In [1]: import numpy as np

In [2]: from numpy import linalg as LA

In [3]: np.set_printoptions(precision=4, suppress=True, linewidth=200, floatmode="fixed")

In [4]: tidy = lambda a: np.round(a, 4) + 0

In [5]: arr = np.load("w.npy")

In [6]: arr
Out[6]: 
array([[5.0000, 4.0000, 4.0000],
       [4.0000, 5.0000, 4.0000],
       [4.0000, 4.0000, 5.0000]])

In [7]: Q, r_ = LA.qr(arr)

In [8]: np.trace(Q @ Q.T)
Out[8]: np.float64(3.0)

In [9]: tidy(Q.T @ Q)
Out[9]: 
array([[1.0000, 0.0000, 0.0000],
       [0.0000, 1.0000, 0.0000],
       [0.0000, 0.0000, 1.0000]])

In [10]: ev, vecs = LA.eigh(arr)

In [11]: tidy(ev)
Out[11]: array([ 1.0000,  1.0000, 13.0000])

In [12]: (ev > 1e-8).sum(), (ev < -1e-8).sum()
Out[12]: (np.int64(3), np.int64(0))

In [13]: tidy(vecs @ np.diag(ev) @ vecs.T)
Out[13]: 
array([[5.0000, 4.0000, 4.0000],
       [4.0000, 5.0000, 4.0000],
       [4.0000, 4.0000, 5.0000]])

In [14]: np.unique(ev.round(6) + 0, return_counts=True)[1]
Out[14]: array([2, 1])

In [15]: tidy(np.abs(vecs[:, -1]))
Out[15]: array([0.5774, 0.5774, 0.5774])

In [16]: tidy(vecs.T @ vecs)
Out[16]: 
array([[1.0000, 0.0000, 0.0000],
       [0.0000, 1.0000, 0.0000],
       [0.0000, 0.0000, 1.0000]])

In [17]: feats = np.array([[1, 4, 1, 0, 4, 2],
    ...:     [2, 3, 2, 2, 3, 3],
    ...:     [3, 5, 1, 0, 5, 4],
    ...:     [5, 5, 0, 1, 2, 0],
    ...:     [2, 1, 4, 1, 4, 2]])

In [18]: feats[-1] = feats[0] + -2 * feats[1]

In [19]: feats
Out[19]: 
array([[ 1,  4,  1,  0,  4,  2],
       [ 2,  3,  2,  2,  3,  3],
       [ 3,  5,  1,  0,  5,  4],
       [ 5,  5,  0,  1,  2,  0],
       [-3, -2, -3, -4, -2, -4]])

In [20]: # looks like rank 4

In [21]: tidy(LA.norm(feats, axis=0))
Out[21]: array([6.9282, 8.8882, 3.8730, 4.5826, 7.6158, 6.7082])

In [22]: feats[2] @ feats[1]
Out[22]: np.int64(50)

In [23]: tidy(LA.norm(feats, 1)), tidy(LA.norm(feats, np.inf))
Out[23]: (np.float64(19.0), np.float64(18.0))

In [24]: tidy(LA.norm(feats, "nuc"))
Out[24]: np.float64(25.3682)

In [25]: W0 = np.load("out7.npy")

In [26]: tidy(W0)
Out[26]: 
array([[-4.3966, -0.0838, -1.4274, -3.7402, -2.8547],
       [-1.5416,  1.3757, -0.6656, -1.5830, -0.7295],
       [-0.4951, -0.2873, -3.6834, -1.8912,  1.1486],
       [ 1.1288,  0.8678, -2.7626, -0.5017,  2.1948],
       [-4.4464, -2.3091, -4.7405, -4.8778, -1.7918],
       [ 0.4773,  2.8702,  0.5667,  0.1737,  0.5422],
       [-3.0546,  1.4306,  0.1731, -2.3120, -2.2699],
       [-3.1138, -1.5853, -4.3210, -3.8495, -0.8212],
       [-3.3416, -1.7634, -4.4743, -4.0525, -0.9599],
       [ 1.4385,  5.9877,  4.7623,  2.2131, -0.0553],
       [-3.9751, -3.7872, -7.1932, -5.3812, -0.5815],
       [-0.4261,  0.5474, -2.4658, -1.4394,  0.8002],
       [-3.1853, -1.7232, -4.4921, -3.9543, -0.8237],
       [-0.6089,  1.5839, -0.8197, -1.0125,  0.0992],
       [ 1.8555,  3.2897,  0.5068,  1.0726,  1.7107],
       [-3.7242, -0.8821, -2.9610, -3.8031, -1.7831],
       [-1.6482,  3.5003,  2.5745, -0.5739, -1.8983],
       [-0.0951,  5.5668,  4.8978,  1.2359, -1.3785],
       [-4.7246, -4.6195, -8.0670, -6.1721, -0.9148],
       [ 4.1153,  2.8806, -1.2368,  1.9979,  4.1750],
       [-3.0467,  4.1481,  4.2455, -0.9493, -3.6207],
       [ 1.8607,  6.0273,  4.6106,  2.4440,  0.3471],
       [ 0.3759,  4.8043,  3.5185,  1.0901, -0.5263],
       [-3.0181, -2.1746, -5.2528, -4.0963, -0.4308],
       [-3.8857, -1.2264, -3.3967, -4.0560, -1.7725],
       [ 0.1855,  6.6217,  6.3397,  1.9036, -1.6253],
       [-3.5194,  0.9907, -0.2542, -2.7643, -2.5147],
       [-2.7473,  2.0290,  0.9171, -1.8592, -2.2618],
       [-0.1143,  3.0407,  1.1181, -0.0368, -0.1347],
       [ 1.9385,  1.9617, -1.5267,  0.4501,  2.4576]])

In [27]: left, sv, VT = LA.svd(W0)

In [28]: vecs = VT[:(sv > 1e-8).sum()]

In [29]: rng = np.random.default_rng(3767)

In [30]: x0 = W0[6] + 4 * W0[10] + rng.integers(2) * np.eye(5)[3]

In [31]: tidy(x0)
Out[31]: array([-18.9552, -13.7182, -28.5998, -23.8367,  -4.5960])

In [32]: np.allclose(vecs.T @ vecs @ x0, x0)
Out[32]: True

In [33]: tidy(LA.norm(x0 - vecs.T @ vecs @ x0))
Out[33]: np.float64(0.0)

In [34]: LA.matrix_rank(np.vstack([W0, x0]))
Out[34]: np.int64(3)

In [35]: tidy(np.diag(vecs.T @ vecs))
Out[35]: array([0.4702, 0.9710, 0.7394, 0.3918, 0.4276])
